% python3 -q
>>> import numpy as np
>>> import numpy.linalg as la
>>> np.set_printoptions(suppress=True, linewidth=120)
>>> mat = np.load("data.npy")
>>> print(mat)
[[ 3. -1. -3.  2.  2.  3.  0. -2. -8.]
 [-3.  1. -3. -2. -1.  1. -4. -1.  7.]
 [ 0. -1.  2.  1. -3.  3.  4.  7. -1.]
 [-2. -3.  1.  2.  0.  1. -3.  6. -8.]
 [-2. -1.  3.  3. -1.  1. -4.  8. -7.]
 [ 0. -1.  0.  3.  0.  2.  0.  5.  9.]
 [ 0.  0.  0.  0.  0.  0.  1.  2. -1.]
 [ 0.  0.  0.  0.  0.  0.  0.  1.  2.]
 [ 0.  0.  0.  0.  0.  0.  1. -1.  2.]]
>>> u, g = mat[4], mat[5]
>>> print(u @ g)
-11.0
>>> p = (u @ g) / (u @ u) * u
>>> print(np.round(la.norm(u + g) ** 2 + la.norm(u - g) ** 2, 3))
548.0
>>> print(p.round(3))
[ 0.143  0.071 -0.214 -0.214  0.071 -0.071  0.286 -0.571  0.5  ]
>>> x = np.array([-2, 3, 3, -3, 1, -3, -3, 3, 1])
>>> target = mat @ x
>>> print(target)
[-45.  18.  -4.   8.  26.   6.   2.   5.  -4.]
>>> print(np.round(la.solve(mat, target), 3))
[-2.  3.  3. -3.  1. -3. -3.  3.  1.]
>>> out = mat / np.sqrt((mat ** 2).mean(axis=1, keepdims=True))
>>> print(out[4].round(3))
[-0.483 -0.242  0.725  0.725 -0.242  0.242 -0.967  1.934 -1.692]
>>> out = mat[0, 0] * mat[1:] - np.outer(mat[1:, 0], mat[0])
>>> print(out)
[[  0.   0. -18.   0.   3.  12. -12.  -9.  -3.]
 [  0.  -3.   6.   3.  -9.   9.  12.  21.  -3.]
 [  0. -11.  -3.  10.   4.   9.  -9.  14. -40.]
 [  0.  -5.   3.  13.   1.   9. -12.  20. -37.]
 [  0.  -3.   0.   9.   0.   6.   0.  15.  27.]
 [  0.   0.   0.   0.   0.   0.   3.   6.  -3.]
 [  0.   0.   0.   0.   0.   0.   0.   3.   6.]
 [  0.   0.   0.   0.   0.   0.   3.  -3.   6.]]
>>> print(np.flatnonzero(~out.round(6).any(axis=1)))
[]
>>> print(la.matrix_rank(out), la.matrix_rank(mat))
8 9
>>> data = np.loadtxt("arr.csv", delimiter=",")
>>> print(data)
[[  6.   2.  -4.  -3.   3.  -5.  -2.   2.   1.  -5.  -5.   2.   0.]
 [  2.   9.  -8.  -6.   6. -10.  -4.   4.   2. -10. -10.   4.   0.]
 [ -4.  -8.  21.  12. -12.  20.   8.  -8.  -4.  20.  20.  -8.   0.]
 [ -3.  -6.  12.  14.  -9.  15.   6.  -6.  -3.  15.  15.  -6.   0.]
 [  3.   6. -12.  -9.  14. -15.  -6.   6.   3. -15. -15.   6.   0.]
 [ -5. -10.  20.  15. -15.  30.  10. -10.  -5.  25.  25. -10.   0.]
 [ -2.  -4.   8.   6.  -6.  10.   9.  -4.  -2.  10.  10.  -4.   0.]
 [  2.   4.  -8.  -6.   6. -10.  -4.   9.   2. -10. -10.   4.   0.]
 [  1.   2.  -4.  -3.   3.  -5.  -2.   2.   6.  -5.  -5.   2.   0.]
 [ -5. -10.  20.  15. -15.  25.  10. -10.  -5.  30.  25. -10.   0.]
 [ -5. -10.  20.  15. -15.  25.  10. -10.  -5.  25.  30. -10.   0.]
 [  2.   4.  -8.  -6.   6. -10.  -4.   4.   2. -10. -10.   9.   0.]
 [  0.   0.   0.   0.   0.   0.   0.   0.   0.   0.   0.   0.   5.]]
>>> out = data / np.sqrt((data ** 2).mean(axis=1, keepdims=True))
>>> print(la.matrix_rank(out) == la.matrix_rank(data))
True
>>> print(la.matrix_rank(data - data.mean(axis=1, keepdims=True)))
12
>>> print(np.round(la.norm(out, axis=1), 3))
[3.606 3.606 3.606 3.606 3.606 3.606 3.606 3.606 3.606 3.606 3.606 3.606 3.606]
>>> Uu, s, Vt = la.svd(data)
>>> print(s.round(3))
[132.   5.   5.   5.   5.   5.   5.   5.   5.   5.   5.   5.   5.]
>>> print(np.argmax(s[:-1] / (s[1:] + 1e-6)) + 1)
1
>>> out = Uu[:, :1] @ np.diag(s[:1]) @ Vt[:1]
>>> print(np.round(la.norm(data - out) / la.norm(data), 3))
0.13
>>> print(round(float(la.norm(data - out, 2)), 3), round(float(s[1]), 3))
5.0 5.0
>>> print(np.abs(data - out).max())
5.0
>>> print(la.matrix_rank(out))
1
>>> u = np.array([-2, -4, 4, 1, 3, -2, -1, 5, -2, -4, -4, -5, 1])
>>> out = data + np.outer(u, np.eye(13)[6])
>>> print(la.matrix_rank(la.inv(out) - la.inv(data), tol=1e-8))
1
>>> print(round(float(la.det(out) / la.det(data)), 3), round(1 + la.solve(data, u)[6], 3))
0.891 0.891
>>> print(la.matrix_rank(out - data))
1
>>> print(la.cond(data) > 100)
False
>>> print(round(np.log10(la.cond(data))))
1
>>> print(np.round(np.abs(la.svd(data)[2][-1]), 3))
[0.    0.531 0.465 0.081 0.148 0.368 0.278 0.156 0.139 0.334 0.284 0.156 0.   ]
>>> print(np.argsort(-la.norm(data, axis=0).round(6), kind="stable")[:3])
[ 5  9 10]
>>> print([round(float(x), 3) for x in la.svd(data, compute_uv=False)[:3]])
[132.0, 5.0, 5.0]
>>> Lm = la.cholesky(data)
>>> print(la.eigvalsh(data).min() > 0)
True
>>> E = np.load("dump.npy")
>>> print(E)
[[ 2.751  0.437  0.354  0.169  0.16   0.131 -0.283  0.317  0.054  0.066 -0.401]
 [ 0.437  2.223 -0.752 -0.16  -0.182 -0.666 -1.054  0.054  0.169 -0.257  0.538]
 [ 0.354 -0.752  4.072 -0.433  0.194 -0.041  0.301  0.12  -0.615  0.122  0.372]
 [ 0.169 -0.16  -0.433  3.231 -0.254 -0.501  0.126  0.356 -0.052  0.032 -0.118]
 [ 0.16  -0.182  0.194 -0.254  3.283 -0.502  0.519 -0.614 -0.154  0.377  0.085]
 [ 0.131 -0.666 -0.041 -0.501 -0.502  3.738  0.108  0.022  0.422 -1.051 -0.477]
 [-0.283 -1.054  0.301  0.126  0.519  0.108  3.413  0.112  0.418 -0.166  0.148]
 [ 0.317  0.054  0.12   0.356 -0.614  0.022  0.112  4.198 -0.817  0.022  0.406]
 [ 0.054  0.169 -0.615 -0.052 -0.154  0.422  0.418 -0.817  2.947  0.224  0.488]
 [ 0.066 -0.257  0.122  0.032  0.377 -1.051 -0.166  0.022  0.224  3.347 -0.881]
 [-0.401  0.538  0.372 -0.118  0.085 -0.477  0.148  0.406  0.488 -0.881  2.798]]
>>> x = np.ones(11)
>>> for _ in range(4):
...     x = E @ x
...     x /= la.norm(x)
...     print(round(x @ E @ x, 3))
... 
3.541
4.082
4.492
4.741
>>> print(x.round(3))
[ 0.173 -0.245  0.584  0.108  0.194 -0.076  0.469  0.495 -0.078  0.061  0.198]
>>> print(round(float(la.eigvalsh(E)[-1]), 3))
5.001
>>> evals, vecs = la.eigh(E)
>>> print(np.round(vecs.T @ E @ vecs, 3) + 0)
[[1.    0.    0.    0.    0.    0.    0.    0.    0.    0.    0.   ]
 [0.    1.    0.    0.    0.    0.    0.    0.    0.    0.    0.   ]
 [0.    0.    2.    0.    0.    0.    0.    0.    0.    0.    0.   ]
 [0.    0.    0.    3.    0.    0.    0.    0.    0.    0.    0.   ]
 [0.    0.    0.    0.    3.    0.    0.    0.    0.    0.    0.   ]
 [0.    0.    0.    0.    0.    3.001 0.    0.    0.    0.    0.   ]
 [0.    0.    0.    0.    0.    0.    4.    0.    0.    0.    0.   ]
 [0.    0.    0.    0.    0.    0.    0.    4.    0.    0.    0.   ]
 [0.    0.    0.    0.    0.    0.    0.    0.    4.999 0.    0.   ]
 [0.    0.    0.    0.    0.    0.    0.    0.    0.    5.    0.   ]
 [0.    0.    0.    0.    0.    0.    0.    0.    0.    0.    5.001]]
>>> print(evals.round(3))
[1.    1.    2.    3.    3.    3.001 4.    4.    4.999 5.    5.001]
>>> print(np.round(la.eigvalsh(E @ E), 3))
[ 1.     1.     3.999  8.999  9.001  9.006 15.996 16.004 24.991 25.    25.009]
>>> print(np.round(vecs.T @ vecs, 3) + 0)
[[1. 0. 0. 0. 0. 0. 0. 0. 0. 0. 0.]
 [0. 1. 0. 0. 0. 0. 0. 0. 0. 0. 0.]
 [0. 0. 1. 0. 0. 0. 0. 0. 0. 0. 0.]
 [0. 0. 0. 1. 0. 0. 0. 0. 0. 0. 0.]
 [0. 0. 0. 0. 1. 0. 0. 0. 0. 0. 0.]
 [0. 0. 0. 0. 0. 1. 0. 0. 0. 0. 0.]
 [0. 0. 0. 0. 0. 0. 1. 0. 0. 0. 0.]
 [0. 0. 0. 0. 0. 0. 0. 1. 0. 0. 0.]
 [0. 0. 0. 0. 0. 0. 0. 0. 1. 0. 0.]
 [0. 0. 0. 0. 0. 0. 0. 0. 0. 1. 0.]
 [0. 0. 0. 0. 0. 0. 0. 0. 0. 0. 1.]]
>>> print(np.round(vecs @ np.diag(evals) @ vecs.T, 3))
[[ 2.751  0.437  0.354  0.169  0.16   0.131 -0.283  0.317  0.054  0.066 -0.401]
 [ 0.437  2.223 -0.752 -0.16  -0.182 -0.666 -1.054  0.054  0.169 -0.257  0.538]
 [ 0.354 -0.752  4.072 -0.433  0.194 -0.041  0.301  0.12  -0.615  0.122  0.372]
 [ 0.169 -0.16  -0.433  3.231 -0.254 -0.501  0.126  0.356 -0.052  0.032 -0.118]
 [ 0.16  -0.182  0.194 -0.254  3.283 -0.502  0.519 -0.614 -0.154  0.377  0.085]
 [ 0.131 -0.666 -0.041 -0.501 -0.502  3.738  0.108  0.022  0.422 -1.051 -0.477]
 [-0.283 -1.054  0.301  0.126  0.519  0.108  3.413  0.112  0.418 -0.166  0.148]
 [ 0.317  0.054  0.12   0.356 -0.614  0.022  0.112  4.198 -0.817  0.022  0.406]
 [ 0.054  0.169 -0.615 -0.052 -0.154  0.422  0.418 -0.817  2.947  0.224  0.488]
 [ 0.066 -0.257  0.122  0.032  0.377 -1.051 -0.166  0.022  0.224  3.347 -0.881]
 [-0.401  0.538  0.372 -0.118  0.085 -0.477  0.148  0.406  0.488 -0.881  2.798]]
>>> print((evals > 1e-8).sum(), (evals < -1e-8).sum())
11 0
>>> evals, vecs = la.eigh(data)
>>> print((evals > 1e-8).sum(), (evals < -1e-8).sum())
13 0
>>> print(np.round(np.abs(vecs[:, -1]), 3))
[0.089 0.177 0.355 0.266 0.266 0.444 0.177 0.177 0.089 0.444 0.444 0.177 0.   ]
>>> out = la.inv(E)
>>> print(np.round(E @ out, 3) + 0)
[[1. 0. 0. 0. 0. 0. 0. 0. 0. 0. 0.]
 [0. 1. 0. 0. 0. 0. 0. 0. 0. 0. 0.]
 [0. 0. 1. 0. 0. 0. 0. 0. 0. 0. 0.]
 [0. 0. 0. 1. 0. 0. 0. 0. 0. 0. 0.]
 [0. 0. 0. 0. 1. 0. 0. 0. 0. 0. 0.]
 [0. 0. 0. 0. 0. 1. 0. 0. 0. 0. 0.]
 [0. 0. 0. 0. 0. 0. 1. 0. 0. 0. 0.]
 [0. 0. 0. 0. 0. 0. 0. 1. 0. 0. 0.]
 [0. 0. 0. 0. 0. 0. 0. 0. 1. 0. 0.]
 [0. 0. 0. 0. 0. 0. 0. 0. 0. 1. 0.]
 [0. 0. 0. 0. 0. 0. 0. 0. 0. 0. 1.]]
>>> print(np.round(la.inv(out), 3))
[[ 2.751  0.437  0.354  0.169  0.16   0.131 -0.283  0.317  0.054  0.066 -0.401]
 [ 0.437  2.223 -0.752 -0.16  -0.182 -0.666 -1.054  0.054  0.169 -0.257  0.538]
 [ 0.354 -0.752  4.072 -0.433  0.194 -0.041  0.301  0.12  -0.615  0.122  0.372]
 [ 0.169 -0.16  -0.433  3.231 -0.254 -0.501  0.126  0.356 -0.052  0.032 -0.118]
 [ 0.16  -0.182  0.194 -0.254  3.283 -0.502  0.519 -0.614 -0.154  0.377  0.085]
 [ 0.131 -0.666 -0.041 -0.501 -0.502  3.738  0.108  0.022  0.422 -1.051 -0.477]
 [-0.283 -1.054  0.301  0.126  0.519  0.108  3.413  0.112  0.418 -0.166  0.148]
 [ 0.317  0.054  0.12   0.356 -0.614  0.022  0.112  4.198 -0.817  0.022  0.406]
 [ 0.054  0.169 -0.615 -0.052 -0.154  0.422  0.418 -0.817  2.947  0.224  0.488]
 [ 0.066 -0.257  0.122  0.032  0.377 -1.051 -0.166  0.022  0.224  3.347 -0.881]
 [-0.401  0.538  0.372 -0.118  0.085 -0.477  0.148  0.406  0.488 -0.881  2.798]]
>>> print(np.allclose(out, E.T))
False
>>> t3 = np.stack([E, 3 * E, E[::-1]])
>>> print(np.round(np.einsum("bij,cij->bc", t3, t3), 3))
[[ 140.006  420.019   14.44 ]
 [ 420.019 1260.058   43.32 ]
 [  14.44    43.32   140.006]]
>>> print(la.matrix_rank(t3))
[11 11 11]
>>> print((t3 @ E.T).shape)
(3, 11, 11)
>>> print(la.matrix_rank(t3.reshape(3, -1)))
2
>>> q, _ = la.qr(np.array([[-0.6, 1.2, -1.3, 0.2, -0.6, 0.4, -0.4, -0.5, 0.4, -0.2],
...     [0.7, 0.4, 0.9, -0.3, -1.3, -0.6, 0.1, 0.2, -0.8, -0.4],
...     [3.8, 0.7, -1.6, 0.5, -1.6, 0.6, 1.2, 0.2, 0.3, -0.2],
...     [0.9, -0.5, 1.4, -0.3, 0.0, 0.5, 0.6, 0.2, 0.4, 1.4],
...     [-1.7, 0.7, -0.8, 0.5, -1.0, -1.2, -0.9, -0.5, 0.6, -1.0],
...     [1.2, 0.9, -0.1, -0.7, 0.7, -0.4, 1.3, -0.8, -1.1, -0.7],
...     [-0.6, 0.0, -2.3, 0.8, 0.0, 0.2, -1.0, 0.2, -0.9, 2.0],
...     [-0.1, -2.2, -2.1, 1.6, 0.5, -0.8, 0.1, 0.5, 0.5, 0.0],
...     [1.9, 0.4, -0.1, -0.1, 0.5, -0.6, -0.1, -1.3, 0.5, 2.3],
...     [2.3, -1.0, -0.7, 1.8, -1.2, -1.9, -1.0, 0.8, -0.5, -1.4]]))
>>> M = q[:, :8]
>>> print(M.round(3))
[[-0.11  -0.389 -0.372 -0.184 -0.07  -0.313  0.249 -0.214]
 [ 0.128 -0.126  0.213 -0.175  0.557  0.503 -0.355 -0.004]
 [ 0.697 -0.211 -0.337  0.105  0.442 -0.171  0.15  -0.074]
 [ 0.165  0.164  0.374 -0.008  0.088 -0.287  0.196 -0.324]
 [-0.312 -0.232 -0.254 -0.476  0.084  0.386  0.221 -0.331]
 [ 0.22  -0.286 -0.037  0.337 -0.328  0.507  0.405  0.348]
 [-0.11  -0.002 -0.563  0.114 -0.003 -0.114 -0.55   0.263]
 [-0.018  0.708 -0.416  0.229  0.111  0.29   0.221 -0.285]
 [ 0.349 -0.122 -0.003  0.075 -0.523  0.184 -0.432 -0.6  ]
 [ 0.422  0.331 -0.082 -0.716 -0.284  0.012  0.024  0.32 ]]
>>> out = la.inv(mat)
>>> print(np.round(la.cond(mat), 3))
259.535
>>> print(np.round(mat @ out, 3) + 0)
[[1. 0. 0. 0. 0. 0. 0. 0. 0.]
 [0. 1. 0. 0. 0. 0. 0. 0. 0.]
 [0. 0. 1. 0. 0. 0. 0. 0. 0.]
 [0. 0. 0. 1. 0. 0. 0. 0. 0.]
 [0. 0. 0. 0. 1. 0. 0. 0. 0.]
 [0. 0. 0. 0. 0. 1. 0. 0. 0.]
 [0. 0. 0. 0. 0. 0. 1. 0. 0.]
 [0. 0. 0. 0. 0. 0. 0. 1. 0.]
 [0. 0. 0. 0. 0. 0. 0. 0. 1.]]
